>>> import numpy as np
>>> np.set_printoptions(suppress=True, linewidth=100)
>>> tidy = lambda a: np.round(a, 2) + 0
>>> arr = np.load("dump.npy")
>>> arr
array([[5., 0., 0., 0., 4., 4., 0., 4., 0., 0., 4.],
       [0., 5., 4., 0., 0., 0., 4., 0., 4., 4., 0.],
       [0., 4., 5., 0., 0., 0., 4., 0., 4., 4., 0.],
       [0., 0., 0., 5., 0., 0., 0., 0., 0., 0., 0.],
       [4., 0., 0., 0., 5., 4., 0., 4., 0., 0., 4.],
       [4., 0., 0., 0., 4., 5., 0., 4., 0., 0., 4.],
       [0., 4., 4., 0., 0., 0., 5., 0., 4., 4., 0.],
       [4., 0., 0., 0., 4., 4., 0., 5., 0., 0., 4.],
       [0., 4., 4., 0., 0., 0., 4., 0., 5., 4., 0.],
       [0., 4., 4., 0., 0., 0., 4., 0., 4., 5., 0.],
       [4., 0., 0., 0., 4., 4., 0., 4., 0., 0., 5.]])
>>> x = np.ones(11)
>>> for _ in range(7):
...     x = arr @ x
...     x /= np.linalg.norm(x)
...     print(round(x @ arr @ x, 2))
... 
20.91
20.99
21.0
21.0
21.0
21.0
21.0
>>> tidy(x)
array([0.32, 0.32, 0.32, 0.  , 0.32, 0.32, 0.32, 0.32, 0.32, 0.32, 0.32])
>>> Y = np.array([[5, 4, 8, -6], [4, 8, -6, -6], [6, 2, -8, 4], [3, -4, -2, 7]])
>>> W2 = np.array([[2, 1], [1, 3]])
>>> M = np.block([[Y, np.array([[1, 0], [4, 2], [2, 0], [1, 2]])], [np.zeros((2, 4)), W2]])
>>> M
array([[ 5.,  4.,  8., -6.,  1.,  0.],
       [ 4.,  8., -6., -6.,  4.,  2.],
       [ 6.,  2., -8.,  4.,  2.,  0.],
       [ 3., -4., -2.,  7.,  1.,  2.],
       [ 0.,  0.,  0.,  0.,  2.,  1.],
       [ 0.,  0.,  0.,  0.,  1.,  3.]])
>>> x = np.array([-2, 1, -2, -2, 0, 1])
>>> M * x
array([[-10.,   4., -16.,  12.,   0.,   0.],
       [ -8.,   8.,  12.,  12.,   0.,   2.],
       [-12.,   2.,  16.,  -8.,   0.,   0.],
       [ -6.,  -4.,   4., -14.,   0.,   2.],
       [ -0.,   0.,  -0.,  -0.,   0.,   1.],
       [ -0.,   0.,  -0.,  -0.,   0.,   3.]])
>>> (M * x).sum(axis=1)
array([-10.,  26.,  -2., -18.,   1.,   3.])
>>> M @ x
array([-10.,  26.,  -2., -18.,   1.,   3.])
>>> np.sign((M @ x).round(6))
array([-1.,  1., -1., -1.,  1.,  1.])
>>> np.linalg.norm(M @ x) <= np.linalg.norm(M, 2) * np.linalg.norm(x) + 1e-9
np.True_
>>> (M - M.T) / 2
array([[ 0. ,  0. ,  1. , -4.5,  0.5,  0. ],
       [ 0. ,  0. , -4. , -1. ,  2. ,  1. ],
       [-1. ,  4. ,  0. ,  3. ,  1. ,  0. ],
       [ 4.5,  1. , -3. ,  0. ,  0.5,  1. ],
       [-0.5, -2. , -1. , -0.5,  0. ,  0. ],
       [ 0. , -1. ,  0. , -1. ,  0. ,  0. ]])
>>> np.allclose(M, M.T)
False
>>> np.allclose(M @ M.T, M.T @ M)
False
>>> np.linalg.determinant(M)
Traceback (most recent call last):
  File "<python-input-21>", line 1, in <module>
    np.linalg.determinant(M)
    ^^^^^^^^^^^^^^^^^^^^^
AttributeError: module 'numpy.linalg' has no attribute 'determinant'
>>> (M + M.T) / 2
array([[ 5. ,  4. ,  7. , -1.5,  0.5,  0. ],
       [ 4. ,  8. , -2. , -5. ,  2. ,  1. ],
       [ 7. , -2. , -8. ,  1. ,  1. ,  0. ],
       [-1.5, -5. ,  1. ,  7. ,  0.5,  1. ],
       [ 0.5,  2. ,  1. ,  0.5,  2. ,  1. ],
       [ 0. ,  1. ,  0. ,  1. ,  1. ,  3. ]])
>>> np.trace(M)
np.float64(17.0)
>>> tidy(np.abs(np.linalg.eigvals(M)).max())
np.float64(11.73)
>>> x = np.array([-2, 2, -2, 1, -1, 0])
>>> h = np.maximum(M @ x, 0)
>>> M.T @ h
array([ 100.,  100., -140.,  -20.,   60.,   20.])
>>> M * (h > 1e-9)[:, None]
array([[ 0.,  0.,  0., -0.,  0.,  0.],
       [ 4.,  8., -6., -6.,  4.,  2.],
       [ 6.,  2., -8.,  4.,  2.,  0.],
       [ 0., -0., -0.,  0.,  0.,  0.],
       [ 0.,  0.,  0.,  0.,  0.,  0.],
       [ 0.,  0.,  0.,  0.,  0.,  0.]])
>>> h
array([ 0., 10., 10.,  0.,  0.,  0.])
>>> tidy(np.tanh(M @ x))
array([-1.  ,  1.  ,  1.  , -1.  , -0.96, -0.76])
>>> K = np.load("sample5.npy")
>>> K
array([[0, 0, 2, 3, 0, 2, 0, 0, 0],
       [0, 0, 0, 1, 1, 0, 1, 1, 3],
       [0, 0, 0, 2, 3, 2, 1, 2, 0],
       [0, 0, 0, 0, 2, 1, 0, 3, 2],
       [0, 0, 0, 0, 0, 3, 1, 2, 0],
       [0, 0, 0, 0, 0, 0, 1, 0, 2],
       [0, 0, 0, 0, 0, 0, 0, 1, 2],
       [0, 0, 0, 0, 0, 0, 0, 0, 0],
       [0, 0, 0, 0, 0, 0, 0, 0, 0]])
>>> try:
...     np.linalg.inv(K)
... except np.linalg.LinAlgError as e:
...     print(repr(e))
... 
LinAlgError('Singular matrix')
>>> tidy(np.sort(np.linalg.eigvals(K)))
array([0., 0., 0., 0., 0., 0., 0., 0., 0.])
>>> np.linalg.matrix_rank(K - K[0, 0] * np.eye(9))
np.int64(7)
>>> [int(np.linalg.matrix_rank(np.linalg.matrix_power(K, p))) for p in range(1, 10)]
[7, 5, 4, 3, 2, 1, 0, 0, 0]
>>> np.prod(np.diag(K)), tidy(np.linalg.det(K))
(np.int64(0), np.float64(0.0))
>>> K @ K
array([[ 0,  0,  0,  4, 12,  7,  4, 13, 10],
       [ 0,  0,  0,  0,  2,  4,  1,  6,  4],
       [ 0,  0,  0,  0,  4, 11,  5, 13, 10],
       [ 0,  0,  0,  0,  0,  6,  3,  4,  2],
       [ 0,  0,  0,  0,  0,  0,  3,  1,  8],
       [ 0,  0,  0,  0,  0,  0,  0,  1,  2],
       [ 0,  0,  0,  0,  0,  0,  0,  0,  0],
       [ 0,  0,  0,  0,  0,  0,  0,  0,  0],
       [ 0,  0,  0,  0,  0,  0,  0,  0,  0]])
>>> Uu, sigma, Vt = np.linalg.svd(K)
>>> evecs = Vt[:(sigma > 1e-8).sum()]
>>> rng = np.random.default_rng(400)
>>> x = K[6] + 3 * K[7] + rng.integers(2) * np.eye(9)[0]
>>> x
array([1., 0., 0., 0., 0., 0., 0., 1., 2.])
>>> tidy(evecs.T @ evecs)
array([[0., 0., 0., 0., 0., 0., 0., 0., 0.],
       [0., 0., 0., 0., 0., 0., 0., 0., 0.],
       [0., 0., 1., 0., 0., 0., 0., 0., 0.],
       [0., 0., 0., 1., 0., 0., 0., 0., 0.],
       [0., 0., 0., 0., 1., 0., 0., 0., 0.],
       [0., 0., 0., 0., 0., 1., 0., 0., 0.],
       [0., 0., 0., 0., 0., 0., 1., 0., 0.],
       [0., 0., 0., 0., 0., 0., 0., 1., 0.],
       [0., 0., 0., 0., 0., 0., 0., 0., 1.]])
>>> np.allclose(evecs.T @ evecs @ x, x)
False
>>> tidy(np.diag(evecs.T @ evecs))
array([0., 0., 1., 1., 1., 1., 1., 1., 1.])
>>> np.linalg.lstsq(K[:-1].T, K[-1])[2]
np.int32(7)
>>> np.abs(np.diag(np.linalg.qr(K)[1])) > 1e-9
array([False, False, False, False, False, False, False, False, False])
>>> tidy(K @ np.linalg.pinv(K) @ K)
array([[0., 0., 2., 3., 0., 2., 0., 0., 0.],
       [0., 0., 0., 1., 1., 0., 1., 1., 3.],
       [0., 0., 0., 2., 3., 2., 1., 2., 0.],
       [0., 0., 0., 0., 2., 1., 0., 3., 2.],
       [0., 0., 0., 0., 0., 3., 1., 2., 0.],
       [0., 0., 0., 0., 0., 0., 1., 0., 2.],
       [0., 0., 0., 0., 0., 0., 0., 1., 2.],
       [0., 0., 0., 0., 0., 0., 0., 0., 0.],
       [0., 0., 0., 0., 0., 0., 0., 0., 0.]])
>>> np.allclose(K[:-1].T @ np.linalg.lstsq(K[:-1].T, K[-1])[0], K[-1])
True
>>> np.linalg.matrix_rank(K, rtol=0.1)
np.int64(5)
>>> np.argsort(-np.linalg.norm(K, axis=0).round(6), kind="stable")[:3]
array([8, 7, 5])
>>> [round(float(x), 2) for x in np.linalg.svd(K, compute_uv=False)[:3]]
[7.25, 4.58, 3.36]
>>> np.linalg.cond(K) > 100
np.True_
>>> r = np.linalg.matrix_rank(K)
>>> r
np.int64(7)
>>> N = np.linalg.svd(K)[2][r:].T
>>> [int(np.linalg.matrix_rank(K[:, :j + 1])) for j in range(9)]
[0, 0, 1, 2, 3, 4, 5, 6, 7]
>>> np.allclose(K @ N, 0)
True
>>> tidy(K @ N)
array([[0., 0.],
       [0., 0.],
       [0., 0.],
       [0., 0.],
       [0., 0.],
       [0., 0.],
       [0., 0.],
       [0., 0.],
       [0., 0.]])
>>> tidy(N @ N.T)
array([[1., 0., 0., 0., 0., 0., 0., 0., 0.],
       [0., 1., 0., 0., 0., 0., 0., 0., 0.],
       [0., 0., 0., 0., 0., 0., 0., 0., 0.],
       [0., 0., 0., 0., 0., 0., 0., 0., 0.],
       [0., 0., 0., 0., 0., 0., 0., 0., 0.],
       [0., 0., 0., 0., 0., 0., 0., 0., 0.],
       [0., 0., 0., 0., 0., 0., 0., 0., 0.],
       [0., 0., 0., 0., 0., 0., 0., 0., 0.],
       [0., 0., 0., 0., 0., 0., 0., 0., 0.]])
